>>> import numpy as np
>>> np.set_printoptions(precision=2, suppress=True, linewidth=120)
>>> rd = lambda a: np.round(a, 2) + 0
>>> E = np.load("out1.npy")
>>> E
array([[ 3,  1,  1],
       [ 1, -1, -1],
       [ 1, -1, -1],
       [-1, -3, -3],
       [-1, -3, -3],
       [-1, -3, -3]])
>>> B = E / np.sqrt((E ** 2).mean(axis=1, keepdims=True))
>>> np.linalg.matrix_rank(B) == np.linalg.matrix_rank(E)
np.True_
>>> rd(np.trace(np.linalg.pinv(E) @ E))
np.float64(2.0)
>>> np.allclose(E[:-1].T @ np.linalg.lstsq(E[:-1].T, E[-1])[0], E[-1])
True
>>> np.linalg.lstsq(E[:-1].T, E[-1])[2]
np.int32(2)
>>> np.unique(E.round(6), axis=0).shape
(3, 3)
>>> left, sv, VT = np.linalg.svd(E)
>>> rd(sv)
array([8.  , 3.16, 0.  ])
>>> np.argmax(sv[:-1] / (sv[1:] + 1e-6)) + 1
np.int64(2)
>>> B = left[:, :2] @ np.diag(sv[:2]) @ VT[:2]
>>> np.linalg.matrix_rank(E, rtol=0.05)
np.int64(2)
>>> rd(B)
array([[ 3.,  1.,  1.],
       [ 1., -1., -1.],
       [ 1., -1., -1.],
       [-1., -3., -3.],
       [-1., -3., -3.],
       [-1., -3., -3.]])
>>> rd(np.linalg.norm(E - B) / np.linalg.norm(E))
np.float64(0.0)
>>> np.linalg.matrix_rank(B)
np.int64(2)
>>> rd(np.linalg.norm(E - B, 2)), rd(sv[2])
(np.float64(0.0), np.float64(0.0))
>>> rk = np.linalg.matrix_rank(E)
>>> rk
np.int64(2)
>>> null = np.linalg.svd(E)[2][rk:].T
>>> null.shape
(3, 1)
>>> rd(E @ null)
array([[0.],
       [0.],
       [0.],
       [0.],
       [0.],
       [0.]])
>>> np.allclose(E @ null, 0)
True
>>> [int(np.linalg.matrix_rank(E[:, :j + 1])) for j in range(3)]
[1, 2, 2]
>>> rd(null[:, 0] / null[np.abs(null[:, 0]).round(6).argmax(), 0])
array([ 0.,  1., -1.])
>>> np.linalg.cond(E) > 100
np.True_
>>> np.argsort(-np.linalg.norm(E, axis=0).round(6), kind="stable")[:3]
array([1, 2, 0])
>>> [round(float(x), 2) for x in np.linalg.svd(E, compute_uv=False)[:3]]
[8.0, 3.16, 0.0]
>>> rng = np.random.default_rng(39895)
>>> lab = rng.integers(0, 2, 6)
>>> W0 = np.triu((lab[:, None] == lab) & (rng.random((6, 6)) < 0.8), 1).astype(int)
>>> W0 += W0.T
>>> W0
array([[0, 1, 1, 0, 0, 1],
       [1, 0, 1, 0, 0, 1],
       [1, 1, 0, 0, 0, 1],
       [0, 0, 0, 0, 1, 0],
       [0, 0, 0, 1, 0, 0],
       [1, 1, 1, 0, 0, 0]])
>>> B = E / np.linalg.norm(E, axis=1, keepdims=True)
>>> G = B @ B.T
>>> rd(np.linalg.norm(B, axis=1))
array([1., 1., 1., 1., 1., 1.])
>>> rd(np.degrees(np.arccos(np.clip(G[3, 2], -1, 1))))
np.float64(48.53)
>>> rd(G[3])
array([-0.62,  0.66,  0.66,  1.  ,  1.  ,  1.  ])
>>> (G - 2 * np.eye(6)).round(6).argmax(axis=1)
array([1, 2, 1, 4, 3, 3])
>>> (np.abs(G) > 0.9).astype(int)
array([[1, 0, 0, 0, 0, 0],
       [0, 1, 1, 0, 0, 0],
       [0, 1, 1, 0, 0, 0],
       [0, 0, 0, 1, 1, 1],
       [0, 0, 0, 1, 1, 1],
       [0, 0, 0, 1, 1, 1]])
>>> x = np.array([0, 5, 3, 2, 5, 3])
>>> W0 @ (2 * x)
array([22, 12, 16, 10,  4, 16])
>>> (W0 @ x).argmax()
np.int64(0)
>>> data = np.loadtxt("run10.csv", delimiter=",")
>>> data
array([[ -9.48,  -4.46,  -3.63,  -0.79,  -4.  ,  -3.73],
       [ -5.43,  -2.76,  -2.57,  -0.56,  -2.49,  -2.27],
       [ -1.23,  -1.17,  -1.49,  -0.65,  -0.9 ,  -1.08],
       [ -2.73,  -0.69,   0.55,   0.52,  -0.64,  -0.52],
       [-10.79,  -4.02,  -1.93,   0.32,  -3.78,  -3.34],
       [ -8.3 ,  -3.31,  -1.99,  -0.24,  -3.31,  -2.75],
       [ -8.08,  -3.26,  -2.15,  -0.31,  -3.19,  -2.76],
       [ -1.45,  -1.02,  -1.46,  -0.51,  -0.94,  -0.97],
       [ -8.28,  -3.38,  -2.15,  -0.1 ,  -3.25,  -2.75],
       [ -4.03,  -1.8 ,  -1.18,  -0.14,  -1.5 ,  -1.44],
       [ -2.64,  -0.59,   0.47,   0.39,  -0.65,  -0.48],
       [ -9.6 ,  -4.32,  -3.65,  -0.73,  -3.97,  -3.76],
       [ -8.06,  -1.81,   1.1 ,   1.38,  -2.27,  -1.25],
       [ -6.82,  -2.44,  -0.6 ,   0.43,  -2.53,  -1.74],
       [ -9.48,  -2.86,  -0.42,   0.89,  -3.04,  -2.17],
       [ -1.36,  -1.11,  -1.38,  -0.47,  -0.83,  -1.24]])
>>> proj = data @ np.linalg.solve(data.T @ data, data.T)
>>> rd(proj @ data[:, 1])
array([-4.46, -2.76, -1.17, -0.69, -4.02, -3.31, -3.26, -1.02, -3.38, -1.8 , -0.59, -4.32, -1.81, -2.44, -2.86, -1.11])
>>> rd(np.linalg.eigvalsh(proj))
array([0., 0., 0., 0., 0., 0., 0., 0., 0., 0., 1., 1., 1., 1., 1., 1.])
>>> basis = data[[3, 7]].astype(float)
>>> for _ in range(7):
...     lab = np.linalg.norm(data[:, None] - basis, axis=-1).argmin(axis=1)
...     basis = np.array([data[lab == j].mean(axis=0) for j in range(2)])
... 
>>> lab
array([0, 0, 1, 1, 0, 0, 0, 1, 0, 1, 1, 0, 0, 0, 0, 1])
>>> rd(basis[1] - basis[0])
array([ 6.19,  2.2 ,  1.05, -0.17,  2.27,  1.7 ])
>>> np.abs(basis[1] - basis[0]).argmax()
np.int64(0)
>>> rd(basis)
array([[-8.43, -3.26, -1.8 ,  0.03, -3.18, -2.65],
       [-2.24, -1.06, -0.75, -0.14, -0.91, -0.96]])
>>> left, sv, VT = np.linalg.svd(basis)
>>> rd(sv)
array([10.51,  0.39])
>>> B = left[:, :1] @ np.diag(sv[:1]) @ VT[:1]
>>> rd(B)
array([[-8.39, -3.3 , -1.86, -0.01, -3.18, -2.7 ],
       [-2.4 , -0.94, -0.53,  0.  , -0.91, -0.77]])
>>> rd(np.abs(basis - B).max())
np.float64(0.22)
>>> np.linalg.matrix_rank(B)
np.int64(1)
>>> G = np.cov(data, rowvar=False)
>>> rd(data.std(axis=0))
array([3.27, 1.26, 1.33, 0.61, 1.21, 1.05])
>>> np.argsort(-data.std(axis=0).round(6), kind="stable")
array([0, 2, 1, 4, 5, 3])
>>> G.shape
(6, 6)
>>> B = np.array([[1], [2], [-2]])
>>> M = np.block([[np.zeros((3, 3)), B], [B.T, np.zeros((1, 1))]])
>>> M
array([[ 0.,  0.,  0.,  1.],
       [ 0.,  0.,  0.,  2.],
       [ 0.,  0.,  0., -2.],
       [ 1.,  2., -2.,  0.]])
>>> lab = rng.permutation(4)
>>> lab
array([0, 2, 1, 3])
>>> B = M[lab][:, lab]
>>> rd(np.sort(np.abs(np.linalg.eigvals(B))))
array([0., 0., 3., 3.])
>>> rd(np.linalg.det(B)), rd(np.linalg.det(M[lab]))
(np.float64(0.0), np.float64(0.0))
>>> np.trace(B)
np.float64(0.0)
>>> m1 = np.eye(2, dtype=int)[rng.permutation(2)]
>>> m1
array([[1, 0],
       [0, 1]])
>>> x = np.ones(2)
>>> for _ in range(4):
...     x = m1 @ x
...     x /= np.linalg.norm(x)
...     print(round(x @ m1 @ x, 2))
... 
1.0
1.0
1.0
1.0
>>> rd(x)
array([0.71, 0.71])
>>> x = np.array([2, 0])
>>> np.eye(2) - m1
array([[0., 0.],
       [0., 0.]])
>>> (x - m1 @ x) @ (m1 @ x)
np.int64(0)
>>> proj = np.triu(np.array([[3, 2], [-2, 0]]), 1) + np.eye(2)
>>> B = proj @ m1 @ np.linalg.inv(proj)
>>> np.linalg.matrix_rank(B)
np.int64(2)
>>> rd(np.linalg.det(B))
np.float64(1.0)
>>> np.poly(B)
array([ 1., -2.,  1.])
>>> B
array([[1., 0.],
       [0., 1.]])
>>> vals, evecs = np.linalg.eigh(m1)
>>> (vals > 1e-8).sum(), (vals < -1e-8).sum()
(np.int64(2), np.int64(0))
>>> rd(np.linalg.svd(m1, compute_uv=False))
array([1., 1.])
>>> np.unique(vals.round(6) + 0, return_counts=True)[1]
array([2])
>>> evecs.T @ m1 @ evecs
array([[1., 0.],
       [0., 1.]])
>>> arr = np.loadtxt("m.csv", delimiter=",")
>>> arr
array([[ 32., -40.,   0.,  24.,  40., -32.],
       [  0.,   0.,   0.,   0.,   0.,   0.],
       [-32.,  40.,   0., -24., -40.,  32.],
       [ 28., -35.,   0.,  21.,  35., -28.],
       [  0.,   0.,   0.,   0.,   0.,   0.]])
>>> left, sv, VT = np.linalg.svd(arr)
>>> rd(sv)
array([126.91,   0.  ,   0.  ,   0.  ,   0.  ])
>>> B = left[:, :1] @ np.diag(sv[:1]) @ VT[:1]
>>> np.linalg.matrix_rank(B)
np.int64(1)
>>> np.linalg.matrix_rank(arr, rtol=0.05)
np.int64(1)
>>> rd(np.linalg.norm(arr - B, 2)), rd(sv[1])
(np.float64(0.0), np.float64(0.0))
>>> rd(np.abs(arr - B).max())
np.float64(0.0)
